$ ipython --no-banner

In [1]: import numpy as np

In [2]: import numpy.linalg as la

In [3]: np.set_printoptions(precision=2, suppress=True, linewidth=160, legacy="1.25")

In [4]: J = np.load("data.npy")

In [5]: J
Out[5]: 
array([[ 0.2 , -0.9 ,  0.6 ,  0.1 ,  1.3 ,  1.2 , -0.4 , -0.1 , -0.4 , -0.7 , -0.3 ],
       [-1.1 ,  0.8 ,  1.  , -0.3 ,  0.8 , -1.2 ,  0.2 ,  1.5 ,  0.7 ,  0.3 ,  0.5 ],
       [ 1.6 , -0.6 , -0.7 ,  1.1 , -0.2 , -0.8 ,  0.6 ,  0.3 , -0.4 ,  0.2 ,  0.6 ],
       [-0.7 ,  1.  ,  0.4 ,  0.3 ,  0.5 , -0.1 , -0.5 , -1.  ,  0.6 , -0.2 ,  0.8 ],
       [-2.1 , -0.9 , -1.  , -1.5 , -0.4 ,  0.2 , -0.3 , -0.7 , -1.5 , -0.2 , -0.2 ],
       [-0.5 ,  0.6 , -0.7 ,  0.1 ,  0.5 , -0.8 ,  0.7 , -0.2 ,  0.  ,  0.6 , -0.7 ],
       [ 0.7 ,  0.3 ,  0.6 ,  1.3 , -0.5 , -0.3 , -1.1 ,  0.6 ,  1.7 , -2.2 ,  1.4 ],
       [-0.3 ,  0.  , -0.6 , -1.6 , -0.5 , -0.1 , -0.7 , -0.5 ,  0.2 , -1.  , -1.1 ],
       [-0.72,  1.05,  0.4 ,  0.4 ,  0.5 , -0.07, -0.5 , -1.05,  0.61, -0.22,  0.84],
       [ 1.7 , -1.9 , -1.2 , -0.1 , -0.3 ,  0.  ,  0.3 ,  2.2 , -0.2 , -0.1 ,  0.1 ],
       [ 0.4 , -0.1 ,  1.2 ,  0.4 ,  0.8 , -0.2 ,  0.3 , -1.1 , -0.9 , -0.5 , -0.4 ],
       [-1.6 , -0.2 , -0.1 ,  0.2 , -0.3 ,  0.5 , -1.7 ,  0.7 ,  0.4 , -0.3 ,  0.6 ],
       [ 1.3 , -0.3 , -1.  ,  0.9 , -1.8 , -1.  ,  0.1 ,  0.3 ,  0.8 ,  1.1 ,  0.5 ]])

In [6]: x0 = np.array([1, -2, 3, -3, 0, 2, -1, -2, -2, 0, -2])

In [7]: h = np.maximum(J @ x0, 0)

In [8]: h
Out[8]: array([7.9, 0. , 0. , 0. , 6.7, 0. , 0. , 6. , 0. , 0. , 7.1, 0. , 0. ])

In [9]: J.T @ h
Out[9]: array([-11.45, -13.85,   2.96, -16.02,  10.27,   8.8 ,  -7.24, -16.29, -18.4 , -16.42, -13.15])

In [10]: r0 = np.array([4, 4, 4])

In [11]: print(np.polyval(r0, J[8]))
[ 3.19 12.61  6.24  6.24  7.    3.74  3.    4.21  7.93  3.31 10.18]

In [12]: np.cross(J[8, :3], J[0, :3])
Out[12]: array([0.99, 0.51, 0.44])

In [13]: A = np.loadtxt("test5.csv", delimiter=",")

In [14]: print(A)
[[-2.  0.  0.  0.  0.  0.  0.  0.  0.  0.  0.  0.]
 [ 2. -2.  0.  0.  0.  0.  0.  0.  0.  0.  0.  0.]
 [ 0. -3.  3.  0.  0.  0.  0.  0.  0.  0.  0.  0.]
 [ 2.  2.  1.  0.  0.  0.  0.  0.  0.  0.  0.  0.]
 [-3.  1. -3. -2. -3.  0.  0.  0.  0.  0.  0.  0.]
 [ 0. -3.  1.  3. -1.  1.  0.  0.  0.  0.  0.  0.]
 [-3.  3.  3.  2. -3. -3. -2.  0.  0.  0.  0.  0.]
 [ 0.  3. -2.  1.  2.  3. -1. -1.  0.  0.  0.  0.]
 [ 2. -2.  2. -1.  2. -1.  3.  1.  3.  0.  0.  0.]
 [ 0.  2.  3. -3. -3. -2.  2.  3.  0.  0.  0.  0.]
 [ 0. -3. -3. -1.  0. -3.  1. -2.  1. -2. -1.  0.]
 [ 1. -2. -2.  0. -3.  1. -1. -1.  2. -2.  2. -3.]]

In [15]: np.round(la.det(A), 2)
Out[15]: -0.0

In [16]: np.trace(A)
Out[16]: -7.0

In [17]: print(np.allclose(A @ A.T, A.T @ A))
False

In [18]: (A - A.T) / 2
Out[18]: 
array([[ 0. , -1. ,  0. , -1. ,  1.5,  0. ,  1.5,  0. , -1. ,  0. ,  0. , -0.5],
       [ 1. ,  0. ,  1.5, -1. , -0.5,  1.5, -1.5, -1.5,  1. , -1. ,  1.5,  1. ],
       [ 0. , -1.5,  0. , -0.5,  1.5, -0.5, -1.5,  1. , -1. , -1.5,  1.5,  1. ],
       [ 1. ,  1. ,  0.5,  0. ,  1. , -1.5, -1. , -0.5,  0.5,  1.5,  0.5,  0. ],
       [-1.5,  0.5, -1.5, -1. ,  0. ,  0.5,  1.5, -1. , -1. ,  1.5,  0. ,  1.5],
       [ 0. , -1.5,  0.5,  1.5, -0.5,  0. ,  1.5, -1.5,  0.5,  1. ,  1.5, -0.5],
       [-1.5,  1.5,  1.5,  1. , -1.5, -1.5,  0. ,  0.5, -1.5, -1. , -0.5,  0.5],
       [ 0. ,  1.5, -1. ,  0.5,  1. ,  1.5, -0.5,  0. , -0.5, -1.5,  1. ,  0.5],
       [ 1. , -1. ,  1. , -0.5,  1. , -0.5,  1.5,  0.5,  0. ,  0. , -0.5, -1. ],
       [ 0. ,  1. ,  1.5, -1.5, -1.5, -1. ,  1. ,  1.5,  0. ,  0. ,  1. ,  1. ],
       [ 0. , -1.5, -1.5, -0.5,  0. , -1.5,  0.5, -1. ,  0.5, -1. ,  0. , -1. ],
       [ 0.5, -1. , -1. ,  0. , -1.5,  0.5, -0.5, -0.5,  1. , -1. ,  1. ,  0. ]])

In [19]: print(round(float(np.abs(la.eigvals(A)).max()), 2))
3.0

In [20]: (A + A.T) / 2
Out[20]: 
array([[-2. ,  1. ,  0. ,  1. , -1.5,  0. , -1.5,  0. ,  1. ,  0. ,  0. ,  0.5],
       [ 1. , -2. , -1.5,  1. ,  0.5, -1.5,  1.5,  1.5, -1. ,  1. , -1.5, -1. ],
       [ 0. , -1.5,  3. ,  0.5, -1.5,  0.5,  1.5, -1. ,  1. ,  1.5, -1.5, -1. ],
       [ 1. ,  1. ,  0.5,  0. , -1. ,  1.5,  1. ,  0.5, -0.5, -1.5, -0.5,  0. ],
       [-1.5,  0.5, -1.5, -1. , -3. , -0.5, -1.5,  1. ,  1. , -1.5,  0. , -1.5],
       [ 0. , -1.5,  0.5,  1.5, -0.5,  1. , -1.5,  1.5, -0.5, -1. , -1.5,  0.5],
       [-1.5,  1.5,  1.5,  1. , -1.5, -1.5, -2. , -0.5,  1.5,  1. ,  0.5, -0.5],
       [ 0. ,  1.5, -1. ,  0.5,  1. ,  1.5, -0.5, -1. ,  0.5,  1.5, -1. , -0.5],
       [ 1. , -1. ,  1. , -0.5,  1. , -0.5,  1.5,  0.5,  3. ,  0. ,  0.5,  1. ],
       [ 0. ,  1. ,  1.5, -1.5, -1.5, -1. ,  1. ,  1.5,  0. ,  0. , -1. , -1. ],
       [ 0. , -1.5, -1.5, -0.5,  0. , -1.5,  0.5, -1. ,  0.5, -1. , -1. ,  1. ],
       [ 0.5, -1. , -1. ,  0. , -1.5,  0.5, -0.5, -0.5,  1. , -1. ,  1. , -3. ]])

In [21]: left, sv, Vh = la.svd(A)

In [22]: print(np.argmax(sv[:-1] / (sv[1:] + 1e-6)) + 1)
11

In [23]: sv.round(2) + 0
Out[23]: array([9.65, 8.86, 7.95, 6.65, 5.35, 4.08, 3.05, 2.05, 1.11, 0.94, 0.33, 0.  ])

In [24]: other = left[:, :11] @ np.diag(sv[:11]) @ Vh[:11]

In [25]: np.round(la.norm(A - other, 2), 2), np.round(sv[11], 2)
Out[25]: (0.0, 0.0)

In [26]: print(round(np.abs(A - other).max(), 2))
0.0

In [27]: np.round(la.norm(A - other) / la.norm(A), 2)
Out[27]: 0.0

In [28]: rank = la.matrix_rank(A)

In [29]: rank
Out[29]: 11

In [30]: N = la.svd(A)[2][rank:].T

In [31]: [int(la.matrix_rank(A[:i])) for i in range(1, len(A) + 1)]
Out[31]: [1, 2, 3, 3, 4, 5, 6, 7, 8, 9, 10, 11]

In [32]: np.round(N[:, 0] / N[np.abs(N[:, 0]).round(6).argmax(), 0], 2) + 0
Out[32]: array([ 0. ,  0. ,  0. ,  0. ,  0. ,  0. ,  0. ,  0. ,  0. , -0.5,  1. ,  1. ])

In [33]: print(np.round(A @ N, 2) + 0)
[[0.]
 [0.]
 [0.]
 [0.]
 [0.]
 [0.]
 [0.]
 [0.]
 [0.]
 [0.]
 [0.]
 [0.]]

In [34]: np.round(N @ N.T, 2) + 0
Out[34]: 
array([[ 0.  ,  0.  ,  0.  ,  0.  ,  0.  ,  0.  ,  0.  ,  0.  ,  0.  ,  0.  ,  0.  ,  0.  ],
       [ 0.  ,  0.  ,  0.  ,  0.  ,  0.  ,  0.  ,  0.  ,  0.  ,  0.  ,  0.  ,  0.  ,  0.  ],
       [ 0.  ,  0.  ,  0.  ,  0.  ,  0.  ,  0.  ,  0.  ,  0.  ,  0.  ,  0.  ,  0.  ,  0.  ],
       [ 0.  ,  0.  ,  0.  ,  0.  ,  0.  ,  0.  ,  0.  ,  0.  ,  0.  ,  0.  ,  0.  ,  0.  ],
       [ 0.  ,  0.  ,  0.  ,  0.  ,  0.  ,  0.  ,  0.  ,  0.  ,  0.  ,  0.  ,  0.  ,  0.  ],
       [ 0.  ,  0.  ,  0.  ,  0.  ,  0.  ,  0.  ,  0.  ,  0.  ,  0.  ,  0.  ,  0.  ,  0.  ],
       [ 0.  ,  0.  ,  0.  ,  0.  ,  0.  ,  0.  ,  0.  ,  0.  ,  0.  ,  0.  ,  0.  ,  0.  ],
       [ 0.  ,  0.  ,  0.  ,  0.  ,  0.  ,  0.  ,  0.  ,  0.  ,  0.  ,  0.  ,  0.  ,  0.  ],
       [ 0.  ,  0.  ,  0.  ,  0.  ,  0.  ,  0.  ,  0.  ,  0.  ,  0.  ,  0.  ,  0.  ,  0.  ],
       [ 0.  ,  0.  ,  0.  ,  0.  ,  0.  ,  0.  ,  0.  ,  0.  ,  0.  ,  0.11, -0.22, -0.22],
       [ 0.  ,  0.  ,  0.  ,  0.  ,  0.  ,  0.  ,  0.  ,  0.  ,  0.  , -0.22,  0.44,  0.44],
       [ 0.  ,  0.  ,  0.  ,  0.  ,  0.  ,  0.  ,  0.  ,  0.  ,  0.  , -0.22,  0.44,  0.44]])

In [35]: [int(la.matrix_rank(np.delete(A, i, axis=0))) for i in range(12)]
Out[35]: [11, 11, 11, 11, 10, 10, 10, 10, 10, 10, 10, 10]

In [36]: N.shape
Out[36]: (12, 1)

In [37]: C2 = A.T @ A

In [38]: np.round(la.eigvalsh(C2)[::-1], 2) + 0
Out[38]: array([93.07, 78.43, 63.22, 44.19, 28.63, 16.68,  9.33,  4.21,  1.24,  0.89,  0.11,  0.  ])

In [39]: (A @ A.T).shape
Out[39]: (12, 12)

In [40]: print(np.allclose(C2, C2.T))
True

In [41]: np.round(la.svd(A, compute_uv=False) ** 2, 2) + 0
Out[41]: array([93.07, 78.43, 63.22, 44.19, 28.63, 16.68,  9.33,  4.21,  1.24,  0.89,  0.11,  0.  ])

In [42]: np.diag(C2)
Out[42]: array([35., 66., 59., 29., 45., 34., 20., 16., 14.,  8.,  5.,  9.])

In [43]: C2
Out[43]: 
array([[ 35., -18.,   4.,  -2.,  19.,   8.,  11.,   1.,   8.,  -2.,   2.,  -3.],
       [-18.,  66.,   5.,  -3.,  -7.,   2., -12.,   9., -13.,  10.,  -1.,   6.],
       [  4.,   5.,  59.,   5.,  -4., -15.,   7.,  21.,  -1.,  10.,  -1.,   6.],
       [ -2.,  -3.,   5.,  29.,   6.,  10., -15.,  -9.,  -4.,   2.,   1.,   0.],
       [ 19.,  -7.,  -4.,   6.,  45.,  15.,   7.,  -6.,   0.,   6.,  -6.,   9.],
       [  8.,   2., -15.,  10.,  15.,  34.,  -8.,  -5.,  -4.,   4.,   5.,  -3.],
       [ 11., -12.,   7., -15.,   7.,  -8.,  20.,   9.,   8.,   0.,  -3.,   3.],
       [  1.,   9.,  21.,  -9.,  -6.,  -5.,   9.,  16.,  -1.,   6.,   0.,   3.],
       [  8., -13.,  -1.,  -4.,   0.,  -4.,   8.,  -1.,  14.,  -6.,   3.,  -6.],
       [ -2.,  10.,  10.,   2.,   6.,   4.,   0.,   6.,  -6.,   8.,  -2.,   6.],
       [  2.,  -1.,  -1.,   1.,  -6.,   5.,  -3.,   0.,   3.,  -2.,   5.,  -6.],
       [ -3.,   6.,   6.,   0.,   9.,  -3.,   3.,   3.,  -6.,   6.,  -6.,   9.]])

In [44]: left, sv, Vh = la.svd(C2)

In [45]: np.argmax(sv[:-1] / (sv[1:] + 1e-6)) + 1
Out[45]: 11

In [46]: other = left[:, :11] @ np.diag(sv[:11]) @ Vh[:11]

In [47]: print(np.round(la.norm(C2 - other) / la.norm(C2), 2))
0.0

In [48]: la.matrix_rank(C2, rtol=0.05)
Out[48]: 7

In [49]: data = np.loadtxt("dump.csv", delimiter=",")

In [50]: print(data)
[[0. 0. 0. 0. 0. 0. 0. 0. 0. 0. 0. 0. 1.]
 [2. 0. 0. 0. 0. 1. 0. 0. 0. 0. 0. 2. 0.]
 [0. 0. 0. 0. 1. 2. 1. 0. 0. 0. 2. 0. 0.]
 [0. 2. 0. 0. 0. 0. 1. 1. 0. 0. 0. 0. 0.]
 [0. 0. 0. 0. 0. 2. 0. 3. 0. 1. 0. 0. 0.]
 [0. 0. 0. 0. 2. 0. 0. 0. 0. 0. 0. 0. 0.]
 [0. 3. 2. 0. 0. 0. 0. 0. 0. 0. 0. 0. 2.]]

In [51]: th = np.radians(90)

In [52]: Rm = np.eye(13)

In [53]: Rm[12, 12] = Rm[1, 1] = np.cos(th)

In [54]: Rm[12, 1], Rm[1, 12] = -np.sin(th), np.sin(th)

In [55]: other = data @ Rm.T

In [56]: np.allclose(la.norm(data, axis=1), la.norm(other, axis=1))
Out[56]: True

In [57]: np.allclose(data @ data.T, other @ other.T)
Out[57]: True

In [58]: other = data / la.norm(data, axis=1, keepdims=True)

In [59]: C2 = other @ other.T

In [60]: np.argwhere(np.triu(np.abs(C2) > 0.95, 1))
Out[60]: array([], shape=(0, 2), dtype=int64)

In [61]: C2[5]
Out[61]: array([0.  , 0.  , 0.32, 0.  , 0.  , 1.  , 0.  ])

In [62]: la.norm(other, axis=1)
Out[62]: array([1., 1., 1., 1., 1., 1., 1.])

In [63]: np.degrees(np.arccos(np.clip(C2[5, 0], -1, 1)))
Out[63]: 90.0

In [64]: (np.abs(C2) > 0.9).astype(int)
Out[64]: 
array([[1, 0, 0, 0, 0, 0, 0],
       [0, 1, 0, 0, 0, 0, 0],
       [0, 0, 1, 0, 0, 0, 0],
       [0, 0, 0, 1, 0, 0, 0],
       [0, 0, 0, 0, 1, 0, 0],
       [0, 0, 0, 0, 0, 1, 0],
       [0, 0, 0, 0, 0, 0, 1]])

In [65]: C2
Out[65]: 
array([[1.  , 0.  , 0.  , 0.  , 0.  , 0.  , 0.49],
       [0.  , 1.  , 0.21, 0.  , 0.18, 0.  , 0.  ],
       [0.  , 0.21, 1.  , 0.13, 0.34, 0.32, 0.  ],
       [0.  , 0.  , 0.13, 1.  , 0.33, 0.  , 0.59],
       [0.  , 0.18, 0.34, 0.33, 1.  , 0.  , 0.  ],
       [0.  , 0.  , 0.32, 0.  , 0.  , 1.  , 0.  ],
       [0.49, 0.  , 0.  , 0.59, 0.  , 0.  , 1.  ]])

In [66]: w1 = np.array([[-1, 1, 2, -1, 0],
    ...:     [0, 0, -1, -1, 0],
    ...:     [-1, -1, -1, -2, 0],
    ...:     [-2, -2, 2, 0, -2],
    ...:     [2, 1, 2, 1, -2],
    ...:     [2, 0, 0, 2, 0],
    ...:     [1, -1, -1, -1, -2],
    ...:     [-1, 2, 2, -2, -1],
    ...:     [1, 2, -2, -1, 1],
    ...:     [0, -2, 2, -2, -2],
    ...:     [2, -1, 1, 2, -2],
    ...:     [1, 0, -1, 1, 0],
    ...:     [0, -1, -2, -2, 2]])

In [67]: beta = np.array([1, 0, 3, 3, 0])

In [68]: H = np.maximum(data @ w1 + beta, 0)

In [69]: la.matrix_rank(H)
Out[69]: 5

In [70]: print((H > 0).mean(axis=0))
[0.86 0.57 0.86 0.57 0.29]

In [71]: W2 = np.array([[-2, 2], [3, -2], [2, 1], [0, -1], [-1, -2]])

In [72]: (H @ W2).round(6).argmax(axis=1)
Out[72]: array([0, 0, 1, 0, 0, 0, 0])

In [73]: r0, v = data[2], data[3]

In [74]: r0 @ v
Out[74]: 1.0

In [75]: p = (r0 @ v) / (r0 @ r0) * r0

In [76]: v - p
Out[76]: array([ 0. ,  2. ,  0. ,  0. , -0.1, -0.2,  0.9,  1. ,  0. ,  0. , -0.2,  0. ,  0. ])

In [77]: p
Out[77]: array([0. , 0. , 0. , 0. , 0.1, 0.2, 0.1, 0. , 0. , 0. , 0.2, 0. , 0. ])

In [78]: left, sv, Vh = la.svd(data, full_matrices=False)

In [79]: np.allclose(left * sv @ Vh, data)
Out[79]: True

In [80]: round(np.sqrt((sv ** 2).sum()), 2), np.round(la.norm(data), 2)
Out[80]: (7.81, 7.81)

In [81]: left.shape, sv.shape, Vh.shape
Out[81]: ((7, 7), (7,), (7, 13))

In [82]: (sv > 1e-8).sum()
Out[82]: 7

In [83]: np.cumsum(sv ** 2) / np.sum(sv ** 2)
Out[83]: array([0.33, 0.62, 0.76, 0.89, 0.94, 0.99, 1.  ])

In [84]: np.round(left.T @ data @ Vh.T, 2) + 0
Out[84]: 
array([[4.51, 0.  , 0.  , 0.  , 0.  , 0.  , 0.  ],
       [0.  , 4.17, 0.  , 0.  , 0.  , 0.  , 0.  ],
       [0.  , 0.  , 2.97, 0.  , 0.  , 0.  , 0.  ],
       [0.  , 0.  , 0.  , 2.78, 0.  , 0.  , 0.  ],
       [0.  , 0.  , 0.  , 0.  , 1.79, 0.  , 0.  ],
       [0.  , 0.  , 0.  , 0.  , 0.  , 1.71, 0.  ],
       [0.  , 0.  , 0.  , 0.  , 0.  , 0.  , 0.74]])

In [85]: np.round(Vh @ Vh.T, 2) + 0
Out[85]: 
array([[1., 0., 0., 0., 0., 0., 0.],
       [0., 1., 0., 0., 0., 0., 0.],
       [0., 0., 1., 0., 0., 0., 0.],
       [0., 0., 0., 1., 0., 0., 0.],
       [0., 0., 0., 0., 1., 0., 0.],
       [0., 0., 0., 0., 0., 1., 0.],
       [0., 0., 0., 0., 0., 0., 1.]])

In [86]: m1 = np.loadtxt("arr.csv", delimiter=",")

In [87]: m1
Out[87]: 
array([[-0.3 ,  0.22, -0.09,  0.92],
       [ 0.  , -0.9 , -0.39,  0.18],
       [ 0.95,  0.03,  0.07,  0.31],
       [-0.1 , -0.37,  0.91,  0.15]])

In [88]: x0 = np.array([2, 3, 1, 3])

In [89]: y = m1 @ x0

In [90]: y
Out[90]: array([ 2.75, -2.56,  2.98,  0.06])

In [91]: la.solve(m1, y)
Out[91]: array([2., 3., 1., 3.])

In [92]: la.solve(m1, 4 * y)
Out[92]: array([ 8., 12.,  4., 12.])

In [93]: np.round(la.solve(m1, m1[:, 0]), 2) + 0
Out[93]: array([1., 0., 0., 0.])

In [94]: x0 = np.array([-4, -4, 3, 2])

In [95]: 4 - la.matrix_rank(m1 - np.eye(4), tol=1e-8)
Out[95]: 1

In [96]: print(np.round(la.inv(m1), 2) + 0)
[[-0.3   0.    0.95 -0.1 ]
 [ 0.22 -0.9   0.03 -0.37]
 [-0.09 -0.39  0.07  0.91]
 [ 0.92  0.18  0.31  0.15]]
